$ python -q
>>> import numpy as np
>>> from numpy import linalg as LA
>>> np.set_printoptions(precision=4, suppress=True, linewidth=200)
>>> rnd = lambda a: np.round(a, 4) + 0
>>> K = np.loadtxt("data.csv", delimiter=",")
>>> print(K)
[[0. 0. 2. 0. 0.]
 [0. 3. 1. 0. 0.]
 [0. 0. 1. 0. 0.]
 [0. 0. 2. 0. 0.]]
>>> print(rnd(LA.norm(K, 2) / LA.norm(K)))
0.8124
>>> arr = np.load("case14.npy")
>>> print(arr)
[[2.3 3.  0. ]
 [0.  0.3 2. ]
 [2.  3.  0.3]]
>>> A2 = arr / LA.norm(arr, axis=1, keepdims=True)
>>> C2 = A2 @ A2.T
>>> print(rnd(LA.norm(A2, axis=1)))
[1. 1. 1.]
>>> print((np.abs(C2) > 0.9).astype(int))
[[1 0 1]
 [0 1 0]
 [1 0 1]]
>>> print(rnd(C2))
[[1.     0.1177 0.9944]
 [0.1177 1.     0.205 ]
 [0.9944 0.205  1.    ]]
>>> rng = np.random.default_rng(4945)
>>> z = rng.permutation(3)
>>> print(z)
[2 0 1]
>>> A2 = C2[z][:, z]
>>> print(rnd(LA.det(A2)), rnd(LA.det(C2[z])))
0.0033 0.0033
>>> print(np.allclose(A2, C2))
False
>>> print(rnd(np.trace(A2)))
3.0
>>> print(rnd(LA.norm(arr, axis=0)))
[3.048  4.2532 2.0224]
>>> print(rnd(LA.norm(arr, axis=1)))
[3.7802 2.0224 3.618 ]
>>> print(LA.norm(arr, axis=1).argmax())
0
>>> print(rnd(LA.norm(arr) ** 2 / LA.norm(arr, 2) ** 2))
1.1475
>>> print(rnd(LA.norm(arr[2], 1)), rnd(LA.norm(arr[2], np.inf)))
5.3 3.0
>>> print(np.kron(np.eye(2, dtype=int), arr))
[[2.3 3.  0.  0.  0.  0. ]
 [0.  0.3 2.  0.  0.  0. ]
 [2.  3.  0.3 0.  0.  0. ]
 [0.  0.  0.  2.3 3.  0. ]
 [0.  0.  0.  0.  0.3 2. ]
 [0.  0.  0.  2.  3.  0.3]]
>>> print(rnd(np.einsum("ii->", arr)))
2.9
>>> print(rnd(LA.det(arr[::-1])))
1.593
>>> print(rnd(LA.det(arr.T)))
-1.593
>>> print(rnd(np.poly(arr)))
[ 1.    -2.9   -4.53   1.593]
>>> A2 = np.array([[3, 1, -3], [3, 1, -2]])
>>> W2 = np.kron(A2, arr)
>>> print(rnd(W2))
[[ 6.9  9.   0.   2.3  3.   0.  -6.9 -9.   0. ]
 [ 0.   0.9  6.   0.   0.3  2.   0.  -0.9 -6. ]
 [ 6.   9.   0.9  2.   3.   0.3 -6.  -9.  -0.9]
 [ 6.9  9.   0.   2.3  3.   0.  -4.6 -6.   0. ]
 [ 0.   0.9  6.   0.   0.3  2.   0.  -0.6 -4. ]
 [ 6.   9.   0.9  2.   3.   0.3 -4.  -6.  -0.6]]
>>> print(rnd(LA.norm(W2, 2)), rnd(LA.norm(A2, 2) * LA.norm(arr, 2)))
29.944 29.944
>>> print(W2.shape)
(6, 9)
>>> M = np.load("sample9.npy")
>>> print(M)
[[5. 4. 0. 0. 0. 4.]
 [4. 5. 0. 0. 0. 4.]
 [0. 0. 5. 4. 4. 0.]
 [0. 0. 4. 5. 4. 0.]
 [0. 0. 4. 4. 5. 0.]
 [4. 4. 0. 0. 0. 5.]]
>>> print((M + M.T) / 2)
[[5. 4. 0. 0. 0. 4.]
 [4. 5. 0. 0. 0. 4.]
 [0. 0. 5. 4. 4. 0.]
 [0. 0. 4. 5. 4. 0.]
 [0. 0. 4. 4. 5. 0.]
 [4. 4. 0. 0. 0. 5.]]
>>> print(np.trace(M))
30.0
>>> x = np.array([-2, -1, -3, 2, 3, -2])
>>> print(M * x)
[[-10.  -4.  -0.   0.   0.  -8.]
 [ -8.  -5.  -0.   0.   0.  -8.]
 [ -0.  -0. -15.   8.  12.  -0.]
 [ -0.  -0. -12.  10.  12.  -0.]
 [ -0.  -0. -12.   8.  15.  -0.]
 [ -8.  -4.  -0.   0.   0. -10.]]
>>> print(LA.norm(M @ x) <= LA.norm(M, 2) * LA.norm(x) + 1e-9)
True
>>> print(M @ (2 * x))
[-44. -42.  10.  20.  22. -44.]
>>> print(np.sign((M @ x).round(6)))
[-1. -1.  1.  1.  1. -1.]
>>> print((M * x).sum(axis=1))
[-22. -21.   5.  10.  11. -22.]
>>> print((M @ x).argmax())
4
>>> print(M @ np.eye(6)[0])
[5. 4. 0. 0. 0. 4.]
>>> print(M @ x)
[-22. -21.   5.  10.  11. -22.]
>>> w, evecs = LA.eigh(M)
>>> print(rnd(LA.eigvalsh(M @ M)))
[  1.   1.   1.   1. 169. 169.]
>>> print((w > 1e-8).sum(), (w < -1e-8).sum())
6 0
>>> z = rng.permutation(6)
>>> print(z)
[4 5 2 1 0 3]
>>> A2 = M[z][:, z]
>>> print(np.allclose(A2, M))
False
>>> print(rnd(LA.det(A2)), rnd(LA.det(M[z])))
169.0 -169.0
>>> print(np.trace(A2))
30.0
>>> print(A2)
[[5. 0. 4. 0. 0. 4.]
 [0. 5. 0. 4. 4. 0.]
 [4. 0. 5. 0. 0. 4.]
 [0. 4. 0. 5. 4. 0.]
 [0. 4. 0. 4. 5. 0.]
 [4. 0. 4. 0. 0. 5.]]
>>> A = np.loadtxt("w.csv", delimiter=",")
>>> print(rnd(A))
[[-0.03 -0.64 -0.55 -2.17 -0.23 -0.18]
 [-0.39  0.26 -0.55  1.16  0.31 -0.36]
 [ 0.28  0.34  0.8   0.97 -0.02  0.38]
 [ 0.81  0.12  1.65 -0.15 -0.39  0.9 ]
 [ 0.44 -0.06  0.8  -0.51 -0.26  0.46]
 [-0.23  0.64  0.05  2.35  0.37 -0.1 ]]
>>> U, sigma, vt = LA.svd(A)
>>> print(np.argmax(sigma[:-1] / (sigma[1:] + 1e-6)) + 1)
2
>>> A2 = U[:, :2] @ np.diag(sigma[:2]) @ vt[:2]
>>> print(LA.matrix_rank(A2))
2
>>> U, sigma, vt = LA.svd(A)
>>> evecs = vt[:(sigma > 1e-8).sum()]
>>> x = A[2] + 4 * A[0] + rng.integers(2) * np.eye(6)[0]
>>> print(rnd(x))
[ 1.16 -2.22 -1.4  -7.71 -0.94 -0.34]
>>> print(rnd(np.diag(evecs.T @ evecs)))
[0.1521 0.0746 0.635  0.9019 0.0512 0.1851]
>>> print(LA.matrix_rank(np.vstack([A, x])))
3
>>> print(rnd(LA.norm(x - evecs.T @ evecs @ x)))
0.9208
>>> C2 = A.T @ A
>>> print(rnd(LA.svd(A, compute_uv=False) ** 2))
[14.1932  7.2157  0.      0.      0.      0.    ]
>>> print(rnd(LA.eigvalsh(C2)[::-1]))
[14.1932  7.2157  0.      0.      0.      0.    ]
>>> print(np.allclose(A, A.T))
False
>>> print(rnd(np.sort(np.abs(LA.eigvals(A)))))
[0.    0.    0.    0.    1.291 1.811]
>>> print(np.allclose(A @ A.T, A.T @ A))
False
>>> print(rnd((A + A.T) / 2))
[[-0.03  -0.515 -0.135 -0.68   0.105 -0.205]
 [-0.515  0.26  -0.105  0.64   0.125  0.14 ]
 [-0.135 -0.105  0.8    1.31   0.39   0.215]
 [-0.68   0.64   1.31  -0.15  -0.45   1.625]
 [ 0.105  0.125  0.39  -0.45  -0.26   0.415]
 [-0.205  0.14   0.215  1.625  0.415 -0.1  ]]
>>> print(rnd((A - A.T) / 2))
[[ 0.    -0.125 -0.415 -1.49  -0.335  0.025]
 [ 0.125  0.    -0.445  0.52   0.185 -0.5  ]
 [ 0.415  0.445  0.    -0.34  -0.41   0.165]
 [ 1.49  -0.52   0.34   0.     0.06  -0.725]
 [ 0.335 -0.185  0.41  -0.06   0.     0.045]
 [-0.025  0.5   -0.165  0.725 -0.045  0.   ]]
>>> rk = LA.matrix_rank(A)
>>> print(rk)
2
>>> ns = LA.svd(A)[2][rk:].T
>>> print(rnd(A @ ns))
[[0. 0. 0. 0.]
 [0. 0. 0. 0.]
 [0. 0. 0. 0.]
 [0. 0. 0. 0.]
 [0. 0. 0. 0.]
 [0. 0. 0. 0.]]
>>> print(np.allclose(A @ ns, 0))
True
>>> print([int(LA.matrix_rank(A[:i])) for i in range(1, len(A) + 1)])
[1, 2, 2, 2, 2, 2]
>>> print(LA.matrix_rank(A.T @ A), LA.matrix_rank(A @ A.T))
2 2
>>> X = np.load("out0.npy")
>>> print(rnd(X))
[[ 0.7595  0.2587  0.166   0.297 ]
 [ 0.2587  0.7218 -0.1785 -0.3194]
 [ 0.166  -0.1785  0.8855 -0.2049]
 [ 0.297  -0.3194 -0.2049  0.6333]]
>>> x = np.array([0, 1, 8, 2])
>>> print(rnd(X @ X @ x))
[ 2.1805 -1.3453  6.4953 -0.6924]
>>> print(rnd(np.eye(4) - X))
[[ 0.2405 -0.2587 -0.166  -0.297 ]
 [-0.2587  0.2782  0.1785  0.3194]
 [-0.166   0.1785  0.1145  0.2049]
 [-0.297   0.3194  0.2049  0.3667]]
>>> feats = np.tanh(np.array([[-0.6, 0.3, 1.3, -0.1],
...     [-0.4, -0.4, -1.6, 0.7],
...     [0.2, -1.9, -0.1, 0.0],
...     [1.8, -1.0, -0.8, -1.7],
...     [-0.1, 1.1, 1.7, -0.7],
...     [-0.4, 0.3, -0.1, 0.6],
...     [2.5, 1.0, -0.3, -0.5],
...     [0.4, 2.2, 1.1, 1.0],
...     [-1.1, -0.1, 0.4, -0.9],
...     [1.2, 0.4, -0.8, -0.7],
...     [-0.2, -0.9, -1.8, -0.2],
...     [0.5, 1.1, -0.7, -0.4],
...     [-1.0, 2.3, -0.3, -0.8]]) @ np.array([[-0.5, 1.4, 1.3, 1.2, -0.1],
...     [0.3, -1.1, 0.4, 0.9, -0.6],
...     [0.5, -1.3, -0.5, 0.3, -2.1],
...     [2.2, 0.7, 1.2, -2.0, -1.5]]))
>>> print(rnd(feats))
[[ 0.6751 -0.9943 -0.8917  0.1391 -0.991 ]
 [ 0.6751  0.9852  0.7443 -0.9914  0.9888]
 [-0.6169  0.9866 -0.4219 -0.9051  0.8692]
 [-1.      0.9981  0.2913  0.9997  0.9998]
 [-0.3004 -0.9994 -0.881   0.9923 -0.9965]
 [ 0.9154 -0.3275  0.354  -0.8937 -0.6805]
 [-0.9757  0.9849  0.9967  0.9999  0.4854]
 [ 0.9967 -0.9888  0.9674  0.6584 -0.9999]
 [-0.8511 -0.9886 -0.9919  0.4699  0.5915]
 [-0.9843  0.9458  0.8565  0.9946  0.9827]
 [-0.9069  0.9941  0.04   -0.8306  0.9998]
 [-0.8178  0.1194  0.7443  0.9748  0.8764]
 [-0.6169 -0.9995 -0.8306  0.983   0.5005]]
>>> def softmax(z):
...     e = np.exp(z - z.max(axis=-1, keepdims=True))
...     return e / e.sum(axis=-1, keepdims=True)
... 
>>> print(rnd(softmax(M[0] + -2)))
[0.5695 0.2095 0.0038 0.0038 0.0038 0.2095]
>>> print(rnd(softmax(M[0])))
[0.5695 0.2095 0.0038 0.0038 0.0038 0.2095]
>>> att = M @ M.T / np.sqrt(6)
>>> print(rnd(softmax(att)[0] @ M))
[4.4293 4.2854 0.     0.     0.     4.2854]
>>> print(rnd(softmax(att + np.triu(np.full(att.shape, -np.inf), 1))))
[[1.     0.     0.     0.     0.     0.    ]
 [0.3993 0.6007 0.     0.     0.     0.    ]
 [0.     0.     1.     0.     0.     0.    ]
 [0.     0.     0.3993 0.6007 0.     0.    ]
 [0.     0.     0.2854 0.2854 0.4293 0.    ]
 [0.2854 0.2854 0.     0.     0.     0.4293]]
